% python3 -q
>>> import numpy as np
>>> np.set_printoptions(precision=3, suppress=True, linewidth=140, legacy="1.25")
>>> E = np.arange(9).reshape(3, 3) + -3
>>> E
array([[-3, -2, -1],
       [ 0,  1,  2],
       [ 3,  4,  5]])
>>> # rows and columns are dependent
>>> theta = np.radians(120)
>>> R = np.eye(3)
>>> R[0, 0] = R[1, 1] = np.cos(theta)
>>> R[0, 1], R[1, 0] = -np.sin(theta), np.sin(theta)
>>> R
array([[-0.5  , -0.866,  0.   ],
       [ 0.866, -0.5  ,  0.   ],
       [ 0.   ,  0.   ,  1.   ]])
>>> Y = E @ R.T
>>> np.round(np.linalg.det(R), 3), round(float(np.trace(R)), 3)
(1.0, 0.0)
>>> np.allclose(E @ E.T, Y @ Y.T)
True
>>> cov = R.T @ R
>>> np.trace(cov), (R ** 2).sum()
(3.0, 3.0)
>>> np.diag(cov)
array([1., 1., 1.])
>>> np.linalg.eigvalsh(cov)[::-1]
array([1., 1., 1.])
>>> U, sig, Vt = np.linalg.svd(E)
>>> V = Vt[:(sig > 1e-8).sum()]
>>> rng = np.random.default_rng(775887)
>>> vec = E[1] + 2 * E[0] + rng.integers(2) * np.eye(3)[2]
>>> vec
array([-6., -3.,  1.])
>>> V.T @ V
array([[ 0.833,  0.333, -0.167],
       [ 0.333,  0.333,  0.333],
       [-0.167,  0.333,  0.833]])
>>> np.allclose(V.T @ V @ vec, vec)
False
>>> round(float(np.linalg.norm(vec - V.T @ V @ vec)), 3)
0.408
>>> np.linalg.matrix_rank(np.vstack([E, vec]))
3
>>> m1 = np.load("block7.npy")
>>> m1
array([[ 1,  1,  2, -2],
       [ 0, -1, -2, -1],
       [-2, -1, -2,  2],
       [ 1,  0,  0, -1],
       [ 0,  1,  2,  2]])
>>> # looks like rank 3
>>> theta = np.radians(15)
>>> R = np.eye(4)
>>> R[3, 3] = R[0, 0] = np.cos(theta)
>>> R[3, 0], R[0, 3] = -np.sin(theta), np.sin(theta)
>>> R
array([[ 0.966,  0.   ,  0.   ,  0.259],
       [ 0.   ,  1.   ,  0.   ,  0.   ],
       [ 0.   ,  0.   ,  1.   ,  0.   ],
       [-0.259,  0.   ,  0.   ,  0.966]])
>>> Y = m1 @ R.T
>>> Y
array([[ 0.448,  1.   ,  2.   , -2.191],
       [-0.259, -1.   , -2.   , -0.966],
       [-1.414, -1.   , -2.   ,  2.449],
       [ 0.707,  0.   ,  0.   , -1.225],
       [ 0.518,  1.   ,  2.   ,  1.932]])
>>> A = np.load("m.npy")
>>> A
array([[  4,   6, -14, -21],
       [  6,   6, -21, -21],
       [ 16,  24,  12,  18],
       [ 24,  24,  18,  18]])
>>> Q = A.astype(float).copy()
>>> for j in range(4):
...     Q[:, j] -= Q[:, :j] @ (Q[:, :j].T @ Q[:, j])
...     Q[:, j] /= np.linalg.norm(Q[:, j])
... 
>>> np.round(Q.T @ A, 3) + 0
array([[29.732, 34.306, 14.866, 17.153],
       [ 0.   ,  6.861,  0.   ,  3.431],
       [ 0.   ,  0.   , 29.732, 34.306],
       [ 0.   ,  0.   ,  0.   ,  6.861]])
>>> np.round(Q.T @ Q, 3) + 0
array([[1., 0., 0., 0.],
       [0., 1., 0., 0.],
       [0., 0., 1., 0.],
       [0., 0., 0., 1.]])
>>> cov = A.T @ A
>>> np.diag(cov)
array([ 884, 1224, 1105, 1530])
>>> np.linalg.svd(A, compute_uv=False) ** 2
array([3425.245, 1272.912,   32.694,   12.15 ])
>>> np.trace(cov), (A ** 2).sum()
(4743, 4743)
>>> np.linalg.matrix_rank(cov)
4
>>> (A @ A.T).shape
(4, 4)
>>> U, sig, Vt = np.linalg.svd(m1)
>>> np.argmax(sig[:-1] / (sig[1:] + 1e-6)) + 1
3
>>> Y = U[:, :3] @ np.diag(sig[:3]) @ Vt[:3]
>>> np.round(np.linalg.norm(m1 - Y, 2), 3), round(sig[3], 3)
(0.0, 0.0)
>>> np.linalg.matrix_rank(Y)
3
>>> round(np.linalg.norm(m1 - Y) / np.linalg.norm(m1), 3)
0.0
>>> data = np.load("w.npy")
>>> data
array([[ 2,  0,  0],
       [ 0, -3,  0],
       [ 0,  0,  3]])
>>> data[1] @ data[0]
0
>>> np.round(np.linalg.norm(data, 1), 3), np.round(np.linalg.norm(data, np.inf), 3)
(3.0, 3.0)
>>> round(np.linalg.norm(data[1], 1), 3), round(float(np.linalg.norm(data[1], np.inf)), 3)
(3.0, 3.0)
>>> round(float(np.linalg.norm(data, 2)), 3)
3.0
>>> np.linalg.norm(data, axis=1)
array([2., 3., 3.])
>>> np.linalg.norm(data, axis=0)
array([2., 3., 3.])
>>> np.round(np.linalg.norm(data) ** 2 / np.linalg.norm(data, 2) ** 2, 3)
2.444
>>> X = np.array([[1, 7, 2, 8, 9, 2],
...     [4, 9, 5, 7, 3, 4],
...     [7, 7, 8, 5, 1, 5],
...     [4, 9, 3, 2, 7, 7],
...     [-3, -2, -3, 1, 6, -2]])
>>> np.linalg.norm(X, axis=1)
array([14.248, 14.   , 14.595, 14.422,  7.937])
>>> round(float(np.linalg.norm(X, 1)), 3), round(float(np.linalg.norm(X, np.inf)), 3)
(34.0, 33.0)
>>> np.round(np.linalg.norm(X, "nuc"), 3)
46.684
>>> np.round(np.linalg.norm(X) ** 2 / np.linalg.norm(X, 2) ** 2, 3)
1.252
>>> def softmax(z):
...     e = np.exp(z - z.max(axis=-1, keepdims=True))
...     return e / e.sum(axis=-1, keepdims=True)
... 
>>> np.round(softmax(10 * X[2]), 3) + 0
array([0., 0., 1., 0., 0., 0.])
>>> np.round(softmax(X[2] + -1), 3) + 0
array([0.2  , 0.2  , 0.545, 0.027, 0.   , 0.027])
>>> scores = X @ X.T / np.sqrt(6)
>>> np.round(softmax(scores), 3) + 0
array([[1.   , 0.   , 0.   , 0.   , 0.   ],
       [0.   , 0.946, 0.054, 0.   , 0.   ],
       [0.   , 0.   , 1.   , 0.   , 0.   ],
       [0.   , 0.   , 0.   , 1.   , 0.   ],
       [0.   , 0.   , 0.   , 0.   , 1.   ]])
